$ ipython --no-banner

In [1]: import numpy as np

In [2]: np.set_printoptions(precision=1, suppress=True, linewidth=100, sign=" ")

In [3]: arr = np.loadtxt("dump.csv", delimiter=",")

In [4]: arr
Out[4]: 
array([[-0.7, -0.6,  1.6],
       [ 1.3,  1.4,  0.2],
       [ 0.8, -2.5, -0.8],
       [-0.1, -1.6,  0. ],
       [ 0.1,  1. , -3. ],
       [-0.6, -1.4,  2.5],
       [ 1.4, -1. ,  1.2],
       [ 0.4,  1.1,  0.7],
       [ 0. , -0.3,  0.4],
       [-1.1, -0.9, -0.1],
       [-1.3, -1.4, -1.1],
       [-1.2, -1.2,  0.8],
       [ 0.2, -2.3, -0.3],
       [-0.4,  0.2,  0.3],
       [ 1.6,  0.7,  1. ],
       [-1.8,  0. , -1.7],
       [ 1.1, -0.6,  1.1],
       [-0.3, -0.9,  0.8],
       [-0.1,  1.7, -1.4],
       [-1.2, -0.2, -0.5],
       [-0.8,  0.7,  0.9],
       [-0.6,  0.2, -0.6],
       [ 0. ,  0.5,  3. ]])

In [5]: Xc = (arr - arr.mean(axis=0)) / arr.std(axis=0)

In [6]: np.argwhere(np.abs(Xc) > 2)
Out[6]: 
array([[  4,   2],
       [ 22,   2]])

In [7]: Xc.std(axis=0)
Out[7]: array([ 1.,  1.,  1.])

In [8]: c = np.linalg.lstsq(np.delete(Xc, 1, axis=1), Xc[:, 1])[0]

In [9]: c
Out[9]: array([ 0.2, -0.1])

In [10]: np.abs(c).argmax()
Out[10]: np.int64(0)

In [11]: round(1 - np.var(Xc[:, 1] - np.delete(Xc, 1, axis=1) @ c), 1)
Out[11]: np.float64(0.0)

In [12]: x = np.array([2, -2, -1])

In [13]: np.einsum("ij,j->i", arr, x)
Out[13]: 
array([-1.8, -0.4,  7.4,  3. ,  1.2, -0.9,  3.6, -2.1,  0.2, -0.3,  1.3, -0.8,  5.3, -1.5,  0.8,
       -1.9,  2.3,  0.4, -2.2, -1.5, -3.9, -1. , -4. ])

In [14]: arr * x
Out[14]: 
array([[-1.4,  1.2, -1.6],
       [ 2.6, -2.8, -0.2],
       [ 1.6,  5. ,  0.8],
       [-0.2,  3.2, -0. ],
       [ 0.2, -2. ,  3. ],
       [-1.2,  2.8, -2.5],
       [ 2.8,  2. , -1.2],
       [ 0.8, -2.2, -0.7],
       [ 0. ,  0.6, -0.4],
       [-2.2,  1.8,  0.1],
       [-2.6,  2.8,  1.1],
       [-2.4,  2.4, -0.8],
       [ 0.4,  4.6,  0.3],
       [-0.8, -0.4, -0.3],
       [ 3.2, -1.4, -1. ],
       [-3.6, -0. ,  1.7],
       [ 2.2,  1.2, -1.1],
       [-0.6,  1.8, -0.8],
       [-0.2, -3.4,  1.4],
       [-2.4,  0.4,  0.5],
       [-1.6, -1.4, -0.9],
       [-1.2, -0.4,  0.6],
       [ 0. , -1. , -3. ]])

In [15]: arr @ (2 * x)
Out[15]: 
array([-3.6, -0.8, 14.8,  6. ,  2.4, -1.8,  7.2, -4.2,  0.4, -0.6,  2.6, -1.6, 10.6, -3. ,  1.6,
       -3.8,  4.6,  0.8, -4.4, -3. , -7.8, -2. , -8. ])

In [16]: arr @ np.eye(3)[0]
Out[16]: 
array([-0.7,  1.3,  0.8, -0.1,  0.1, -0.6,  1.4,  0.4,  0. , -1.1, -1.3, -1.2,  0.2, -0.4,  1.6,
       -1.8,  1.1, -0.3, -0.1, -1.2, -0.8, -0.6,  0. ])

In [17]: (arr @ x).argmax()
Out[17]: np.int64(2)

In [18]: (arr * x).sum(axis=1)
Out[18]: 
array([-1.8, -0.4,  7.4,  3. ,  1.2, -0.9,  3.6, -2.1,  0.2, -0.3,  1.3, -0.8,  5.3, -1.5,  0.8,
       -1.9,  2.3,  0.4, -2.2, -1.5, -3.9, -1. , -4. ])
